% ipython --no-banner

In [1]: import numpy as np

In [2]: np.set_printoptions(suppress=True, linewidth=200)

In [3]: M = np.array([[2, 3, 4, 5, 6, 7, 8],
   ...:     [9, 10, 11, 12, 13, 14, 15],
   ...:     [16, 17, 18, 19, 20, 21, 22]])

In [4]: left, sigma, Vt = np.linalg.svd(M)

In [5]: V = Vt[:(sigma > 1e-8).sum()]

In [6]: rng = np.random.default_rng(1709)

In [7]: vec = M[2] + -3 * M[0] + rng.integers(2) * np.eye(7)[3]

In [8]: vec
Out[8]: array([10.,  8.,  6.,  5.,  2.,  0., -2.])

In [9]: np.round(np.diag(V.T @ V), 3)
Out[9]: array([0.464, 0.286, 0.179, 0.143, 0.179, 0.286, 0.464])

In [10]: other = M + rng.integers(-2, 3, (3, 2)) @ rng.integers(-2, 3, (2, 7))

In [11]: other
Out[11]: 
array([[-2, -1,  6,  7,  6,  7, 12],
       [13, 14, 13, 14, 13, 18, 19],
       [12, 13, 16, 17, 20, 17, 18]])

In [12]: np.abs(other - M).sum(axis=1)
Out[12]: array([16, 20, 20])

In [13]: other = np.array([[5, 3, 2],
    ...:     [-4, -3, -2],
    ...:     [2, -5, -5],
    ...:     [-3, 1, 3],
    ...:     [0, 4, 2],
    ...:     [4, -2, -4],
    ...:     [-1, 2, 2]])

In [14]: np.linalg.matrix_rank(np.vstack([M, other.T]))
Out[14]: np.int64(5)

In [15]: other.T @ M.T
Out[15]: 
array([[ 11,  32,  53],
       [  8,   8,   8],
       [ -7, -21, -35]])

In [16]: np.einsum("ik,kj->ij", M, other)
Out[16]: 
array([[ 11,   8,  -7],
       [ 32,   8, -21],
       [ 53,   8, -35]])

In [17]: m1 = np.load("x.npy")

In [18]: m1
Out[18]: 
array([[ 0.979, -0.789,  0.   ,  0.995, -0.774, -0.291],
       [-1.   ,  0.987, -0.996, -0.558,  0.273,  1.   ],
       [-0.98 ,  0.932, -0.879, -0.872,  0.501,  0.604],
       [ 0.641, -0.999,  0.995,  0.993, -0.867,  0.985],
       [-0.94 ,  0.454, -0.558, -0.119,  0.05 ,  0.851],
       [ 0.139, -0.658,  0.843, -0.716,  0.207, -0.1  ],
       [-0.972, -0.558, -0.414,  0.963, -0.635,  0.995],
       [-0.881, -0.766,  0.273,  0.89 , -0.53 ,  0.979],
       [-0.414,  0.604, -0.598, -0.178,  0.119, -0.02 ],
       [ 0.04 ,  0.915, -0.701, -0.933,  0.604, -0.898],
       [-0.06 , -0.879,  0.837,  0.43 , -0.282,  0.716],
       [-0.735,  0.96 ,  0.02 , -1.   ,  0.938, -0.965],
       [-1.   ,  0.996, -0.967, -0.999,  0.907,  0.954],
       [ 0.949,  0.354, -0.336,  0.327, -0.03 , -0.93 ],
       [ 0.872,  0.811,  0.207, -0.993,  0.782, -0.993],
       [-0.996,  0.989, -0.991, -0.578,  0.388,  0.834],
       [-0.664, -0.336, -0.572,  0.971, -0.623,  0.938],
       [ 0.997, -0.996,  0.996,  0.797, -0.537, -0.735],
       [-0.981,  0.93 , -0.963,  0.06 ,  0.1  ,  0.856],
       [ 0.397, -0.397, -0.11 ,  0.869, -0.43 ,  0.345],
       [ 0.43 ,  0.994, -0.972, -0.952,  0.716, -0.988],
       [ 0.984, -0.414,  0.578,  0.09 , -0.02 , -0.956],
       [ 0.629, -0.84 ,  0.721,  0.749, -0.397,  0.31 ],
       [-0.808, -0.68 ,  0.544,  0.3  , -0.207,  0.909],
       [-0.953, -0.446,  0.264,  0.09 , -0.119,  0.958],
       [-0.968,  0.572, -0.47 , -0.686,  0.282,  0.827],
       [ 0.998, -0.998,  0.995,  0.98 , -0.774, -0.363],
       [-0.999, -0.979,  0.363,  0.999, -0.901,  1.   ],
       [-1.   ,  0.999, -0.992, -0.999,  0.901,  0.696],
       [-1.   , -0.08 , -0.544,  0.336, -0.235,  1.   ],
       [ 0.629, -0.363,  0.617, -0.515,  0.159, -0.604],
       [-0.235, -0.354, -0.585,  0.981, -0.658,  0.867],
       [ 0.786, -0.629, -0.336,  0.992, -0.735,  0.478],
       [-0.894,  1.   , -0.998, -1.   ,  0.985, -0.999]])

In [19]: Z = m1[[19, 15]].astype(float)

In [20]: for _ in range(7):
    ...:     labels = np.linalg.norm(m1[:, None] - Z, axis=-1).argmin(axis=1)
    ...:     Z = np.array([m1[labels == j].mean(axis=0) for j in range(2)])
    ...: 

In [21]: labels
Out[21]: array([0, 1, 1, 0, 1, 0, 0, 0, 1, 1, 0, 1, 1, 0, 1, 1, 0, 0, 1, 0, 1, 0, 0, 0, 0, 1, 0, 0, 1, 0, 0, 0, 0, 1])

In [22]: np.bincount(labels)
Out[22]: array([20, 14])

In [23]: np.abs(Z[1] - Z[0]).argmax()
Out[23]: np.int64(1)

In [24]: np.round(Z[1] - Z[0], 3)
Out[24]: array([-0.69 ,  1.458, -0.961, -1.277,  0.958, -0.199])

In [25]: E = np.loadtxt("sample7.csv", delimiter=",")

In [26]: E
Out[26]: 
array([[-1., -1., -1., -1., -1.],
       [-1., -2., -2., -2., -2.],
       [-1., -2., -3., -3., -3.],
       [-1., -2., -3., -4., -4.],
       [-1., -2., -3., -4., -5.]])

In [27]: evals, V = np.linalg.eigh(E)

In [28]: vec = np.array([2, 1, 2, 2, 0])

In [29]: np.abs(E).sum(axis=1).max(), np.round(np.abs(evals).max(), 3)
Out[29]: (np.float64(15.0), np.float64(12.344))

In [30]: vec @ E @ vec
Out[30]: np.float64(-94.0)

In [31]: round(np.linalg.det(2 * E), 3), round(np.linalg.det(E), 3)
Out[31]: (np.float64(-32.0), np.float64(-1.0))

In [32]: np.einsum("ij,ji->", E, E)
Out[32]: np.float64(155.0)

In [33]: np.round(np.linalg.eigvals(E).sum().real, 3)
Out[33]: np.float64(-15.0)

In [34]: np.einsum("ii->", E)
Out[34]: np.float64(-15.0)

In [35]: np.linalg.matrix_rank(E)
Out[35]: np.int64(5)

In [36]: np.abs(E).max()
Out[36]: np.float64(5.0)

In [37]: np.round(np.linalg.svd(E, compute_uv=False), 3)
Out[37]: array([12.344,  1.449,  0.583,  0.353,  0.272])

In [38]: np.diff(E, axis=0)
Out[38]: 
array([[ 0., -1., -1., -1., -1.],
       [ 0.,  0., -1., -1., -1.],
       [ 0.,  0.,  0., -1., -1.],
       [ 0.,  0.,  0.,  0., -1.]])

In [39]: round(float(np.linalg.norm(E)), 3)
Out[39]: 12.45

In [40]: other = E / np.sqrt((E ** 2).mean(axis=1, keepdims=True))

In [41]: other[4].round(3)
Out[41]: array([-0.302, -0.603, -0.905, -1.206, -1.508])

In [42]: np.round(np.linalg.norm(other, axis=1), 3)
Out[42]: array([2.236, 2.236, 2.236, 2.236, 2.236])

In [43]: np.linalg.matrix_rank(other) == np.linalg.matrix_rank(E)
Out[43]: np.True_

In [44]: np.linalg.matrix_rank(E - E.mean(axis=1, keepdims=True))
Out[44]: np.int64(4)

In [45]: r0 = np.array([-1, -2, -3, 0, 3])

In [46]: other = E + np.outer(r0, np.eye(5)[0])

In [47]: other
Out[47]: 
array([[-2., -1., -1., -1., -1.],
       [-3., -2., -2., -2., -2.],
       [-4., -2., -3., -3., -3.],
       [-1., -2., -3., -4., -4.],
       [ 2., -2., -3., -4., -5.]])

In [48]: np.linalg.matrix_rank(other - E)
Out[48]: np.int64(1)

In [49]: np.linalg.matrix_rank(np.linalg.inv(other) - np.linalg.inv(E), tol=1e-8)
Out[49]: np.int64(1)

In [50]: data = np.loadtxt("mat.csv", delimiter=",")

In [51]: data
Out[51]: 
array([[ 0.629,  0.937, -0.149, -0.984,  0.515],
       [ 0.523,  0.992, -0.207, -0.99 ,  0.647],
       [-0.129,  0.77 ,  0.07 , -0.3  ,  0.572],
       [ 0.766,  0.991,  0.254, -0.999,  0.988],
       [ 0.422,  0.558, -0.319, -0.824, -0.578],
       [ 0.08 ,  0.245,  0.03 , -0.3  ,  0.245],
       [ 0.47 ,  0.909, -0.254, -0.947,  0.01 ],
       [-0.963, -0.999,  0.178,  1.   , -0.968],
       [-0.862, -0.207,  0.129,  0.992, -0.188],
       [ 0.04 , -0.551, -0.08 ,  0.273, -0.493],
       [ 0.96 ,  1.   , -0.264, -1.   ,  0.945],
       [-0.804, -0.997, -0.06 ,  0.999, -0.973],
       [-0.598, -0.617,  0.235,  0.94 ,  0.207],
       [-0.149, -0.997, -0.264,  0.975, -0.986],
       [-0.954, -1.   ,  0.129,  1.   , -0.98 ],
       [-0.977, -1.   ,  0.254,  1.   , -0.973],
       [ 0.273, -0.726, -0.178, -0.02 , -0.726],
       [-0.119, -0.989,  0.05 ,  0.929, -0.786],
       [-0.641, -0.946,  0.   ,  0.988, -0.811],
       [ 0.558,  0.996,  0.254, -0.996,  0.988],
       [ 0.91 ,  0.989, -0.02 , -1.   ,  0.941],
       [ 0.907,  0.99 , -0.168, -1.   ,  0.845],
       [ 0.973,  1.   ,  0.09 , -1.   ,  0.999],
       [-0.43 , -0.997, -0.217,  0.992, -0.984],
       [-0.01 ,  0.989,  0.207, -0.896,  0.955],
       [ 0.01 ,  0.508, -0.02 , -0.31 ,  0.188],
       [ 0.77 ,  0.291, -0.139, -0.977,  0.08 ],
       [ 0.834,  0.207, -0.3  , -0.986, -0.438],
       [ 0.   , -0.706,  0.   ,  0.446, -0.38 ],
       [ 0.217,  0.856,  0.129, -0.831,  0.808],
       [-0.05 , -0.363,  0.1  ,  0.273,  0.149],
       [-0.07 ,  0.604,  0.139, -0.273,  0.647],
       [-0.726,  0.139,  0.31 ,  0.938,  0.653],
       [ 0.874,  0.962, -0.04 , -0.999,  0.867],
       [-0.914, -0.99 ,  0.245,  1.   , -0.762]])

In [52]: labels = data[:, 1] > np.median(data[:, 1])

In [53]: r0 = data[labels].mean(axis=0) - data[~labels].mean(axis=0)

In [54]: labels.astype(int)
Out[54]: array([1, 1, 1, 1, 1, 0, 1, 0, 0, 0, 1, 0, 0, 0, 0, 0, 0, 0, 0, 1, 1, 1, 1, 0, 1, 1, 1, 0, 0, 1, 0, 1, 0, 1, 0])

In [55]: r0.round(3)
Out[55]: array([ 0.903,  1.482, -0.057, -1.478,  1.124])

In [56]: np.argsort(-np.abs(r0).round(6), kind="stable")
Out[56]: array([1, 3, 4, 0, 2])

In [57]: Xc = data - data.mean(axis=0)

In [58]: V = np.linalg.svd(Xc)[2][:1]

In [59]: other = Xc - Xc @ V.T @ V

In [60]: np.round(np.cov(Xc @ V.T, rowvar=False), 3)
Out[60]: np.float64(2.129)

In [61]: t3 = np.stack([data, -1 * data, data[::-1]])

In [62]: np.round(np.einsum("bij,cij->bc", t3, t3), 3)
Out[62]: 
array([[ 84.105, -84.105, -13.144],
       [-84.105,  84.105,  13.144],
       [-13.144,  13.144,  84.105]])

In [63]: np.round(np.linalg.norm(t3, axis=(1, 2)), 3)
Out[63]: array([9.171, 9.171, 9.171])

In [64]: dist = np.linalg.norm(data[:, None] - data[None], axis=-1)

In [65]: np.unravel_index(dist.round(6).argmax(), dist.shape)
Out[65]: (np.int64(15), np.int64(22))

In [66]: left, sigma, Vt = np.linalg.svd(M)

In [67]: sigma.round(3) + 0
Out[67]: array([61.472,  3.905,  0.   ])

In [68]: other = left[:, :2] @ np.diag(sigma[:2]) @ Vt[:2]

In [69]: other.round(3)
Out[69]: 
array([[ 2.,  3.,  4.,  5.,  6.,  7.,  8.],
       [ 9., 10., 11., 12., 13., 14., 15.],
       [16., 17., 18., 19., 20., 21., 22.]])

In [70]: np.linalg.matrix_rank(M, rtol=0.05)
Out[70]: np.int64(2)

In [71]: J = np.maximum(np.array([[6, 4, 5],
    ...:     [7, 7, 6],
    ...:     [8, 1, 2],
    ...:     [6, 1, 2],
    ...:     [3, 2, 0],
    ...:     [9, 0, 9],
    ...:     [6, 8, 2],
    ...:     [2, 3, 4],
    ...:     [8, 9, 2],
    ...:     [1, 8, 4],
    ...:     [4, 7, 5],
    ...:     [9, 6, 2],
    ...:     [1, 3, 0],
    ...:     [7, 5, 3],
    ...:     [3, 1, 4],
    ...:     [8, 8, 6],
    ...:     [7, 3, 6],
    ...:     [7, 8, 2],
    ...:     [6, 4, 3],
    ...:     [8, 8, 5],
    ...:     [2, 4, 2]]) @ np.array([[0, -1, 0, -2], [-2, 0, 0, 0], [-2, 1, 0, -2]]) + np.array([-2, -1, 0, 0]), 0)

In [72]: J
Out[72]: 
array([[0, 0, 0, 0],
       [0, 0, 0, 0],
       [0, 0, 0, 0],
       [0, 0, 0, 0],
       [0, 0, 0, 0],
       [0, 0, 0, 0],
       [0, 0, 0, 0],
       [0, 1, 0, 0],
       [0, 0, 0, 0],
       [0, 2, 0, 0],
       [0, 0, 0, 0],
       [0, 0, 0, 0],
       [0, 0, 0, 0],
       [0, 0, 0, 0],
       [0, 0, 0, 0],
       [0, 0, 0, 0],
       [0, 0, 0, 0],
       [0, 0, 0, 0],
       [0, 0, 0, 0],
       [0, 0, 0, 0],
       [0, 0, 0, 0]])

In [73]: r0 = np.array([3, 2])

In [74]: np.cross(J[3, :3], J[20, :3])
Out[74]: array([0, 0, 0])

In [75]: np.convolve(J[3], r0)
Out[75]: array([0, 0, 0, 0, 0])

In [76]: left, sigma, Vt = np.linalg.svd(J)

In [77]: V = Vt[:(sigma > 1e-8).sum()]

In [78]: vec = J[19] + 4 * J[0] + rng.integers(2) * np.eye(4)[3]

In [79]: vec
Out[79]: array([0., 0., 0., 0.])

In [80]: np.allclose(V.T @ V @ vec, vec)
Out[80]: True

In [81]: V.T @ V
Out[81]: 
array([[0., 0., 0., 0.],
       [0., 1., 0., 0.],
       [0., 0., 0., 0.],
       [0., 0., 0., 0.]])

In [82]: np.diag(V.T @ V)
Out[82]: array([0., 1., 0., 0.])

In [83]: vec = np.array([-9, 7, -2, -7])

In [84]: h = np.maximum(J @ vec, 0)

In [85]: np.maximum(J @ (3 * vec), 0)
Out[85]: array([ 0,  0,  0,  0,  0,  0,  0, 21,  0, 42,  0,  0,  0,  0,  0,  0,  0,  0,  0,  0,  0])

In [86]: J.T @ h
Out[86]: array([ 0, 35,  0,  0])

In [87]: mat = np.load("data.npy")

In [88]: mat.round(3)
Out[88]: 
array([[1.   , 0.   , 0.   , 0.   ],
       [0.   , 0.333, 0.333, 0.333],
       [0.   , 0.   , 1.   , 0.   ],
       [0.   , 0.   , 0.   , 1.   ]])

In [89]: np.round(np.kron(np.eye(2, dtype=int), mat), 3)
Out[89]: 
array([[1.   , 0.   , 0.   , 0.   , 0.   , 0.   , 0.   , 0.   ],
       [0.   , 0.333, 0.333, 0.333, 0.   , 0.   , 0.   , 0.   ],
       [0.   , 0.   , 1.   , 0.   , 0.   , 0.   , 0.   , 0.   ],
       [0.   , 0.   , 0.   , 1.   , 0.   , 0.   , 0.   , 0.   ],
       [0.   , 0.   , 0.   , 0.   , 1.   , 0.   , 0.   , 0.   ],
       [0.   , 0.   , 0.   , 0.   , 0.   , 0.333, 0.333, 0.333],
       [0.   , 0.   , 0.   , 0.   , 0.   , 0.   , 1.   , 0.   ],
       [0.   , 0.   , 0.   , 0.   , 0.   , 0.   , 0.   , 1.   ]])

In [90]: round(float(np.linalg.det(mat.T)), 3)
Out[90]: 0.333

In [91]: np.round(np.poly(mat), 3)
Out[91]: array([ 1.   , -3.333,  4.   , -2.   ,  0.333])

In [92]: np.round(np.linalg.eigvals(mat), 3)
Out[92]: array([1.   , 0.333, 1.   , 1.   ])

In [93]: round(np.linalg.eigvals(mat).sum().real, 3)
Out[93]: np.float64(3.333)

In [94]: round(np.einsum("ij,ji->", mat, mat), 3)
Out[94]: np.float64(3.111)

In [95]: arr = np.loadtxt("dump.csv", delimiter=",")

In [96]: arr
Out[96]: 
array([[1.   , 0.2  , 0.04 , 0.008, 0.002, 0.   , 0.   , 0.   ],
       [0.2  , 1.   , 0.2  , 0.04 , 0.008, 0.002, 0.   , 0.   ],
       [0.04 , 0.2  , 1.   , 0.2  , 0.04 , 0.008, 0.002, 0.   ],
       [0.008, 0.04 , 0.2  , 1.   , 0.2  , 0.04 , 0.008, 0.002],
       [0.002, 0.008, 0.04 , 0.2  , 1.   , 0.2  , 0.04 , 0.008],
       [0.   , 0.002, 0.008, 0.04 , 0.2  , 1.   , 0.2  , 0.04 ],
       [0.   , 0.   , 0.002, 0.008, 0.04 , 0.2  , 1.   , 0.2  ],
       [0.   , 0.   , 0.   , 0.002, 0.008, 0.04 , 0.2  , 1.   ]])

In [97]: labels = rng.permutation(8)

In [98]: other = arr[:, labels] * rng.choice([-1, 1], 8)

In [99]: other
Out[99]: 
array([[-0.   , -0.002, -0.   ,  0.   , -0.2  ,  0.04 ,  0.008,  1.   ],
       [-0.002, -0.008, -0.   ,  0.   , -1.   ,  0.2  ,  0.04 ,  0.2  ],
       [-0.008, -0.04 , -0.   ,  0.002, -0.2  ,  1.   ,  0.2  ,  0.04 ],
       [-0.04 , -0.2  , -0.002,  0.008, -0.04 ,  0.2  ,  1.   ,  0.008],
       [-0.2  , -1.   , -0.008,  0.04 , -0.008,  0.04 ,  0.2  ,  0.002],
       [-1.   , -0.2  , -0.04 ,  0.2  , -0.002,  0.008,  0.04 ,  0.   ],
       [-0.2  , -0.04 , -0.2  ,  1.   , -0.   ,  0.002,  0.008,  0.   ],
       [-0.04 , -0.008, -1.   ,  0.2  , -0.   ,  0.   ,  0.002,  0.   ]])

In [100]: left, _, Vt = np.linalg.svd(arr.T @ other)

In [101]: np.round(left @ Vt, 3) + 0
Out[101]: 
array([[ 0.,  0.,  0.,  0.,  0.,  0.,  0.,  1.],
       [ 0.,  0.,  0.,  0., -1.,  0.,  0.,  0.],
       [ 0.,  0.,  0.,  0.,  0.,  1.,  0.,  0.],
       [ 0.,  0.,  0.,  0.,  0.,  0.,  1.,  0.],
       [ 0., -1.,  0.,  0.,  0.,  0.,  0.,  0.],
       [-1.,  0.,  0.,  0.,  0.,  0.,  0.,  0.],
       [ 0.,  0.,  0.,  1.,  0.,  0.,  0.,  0.],
       [ 0.,  0., -1.,  0.,  0.,  0.,  0.,  0.]])
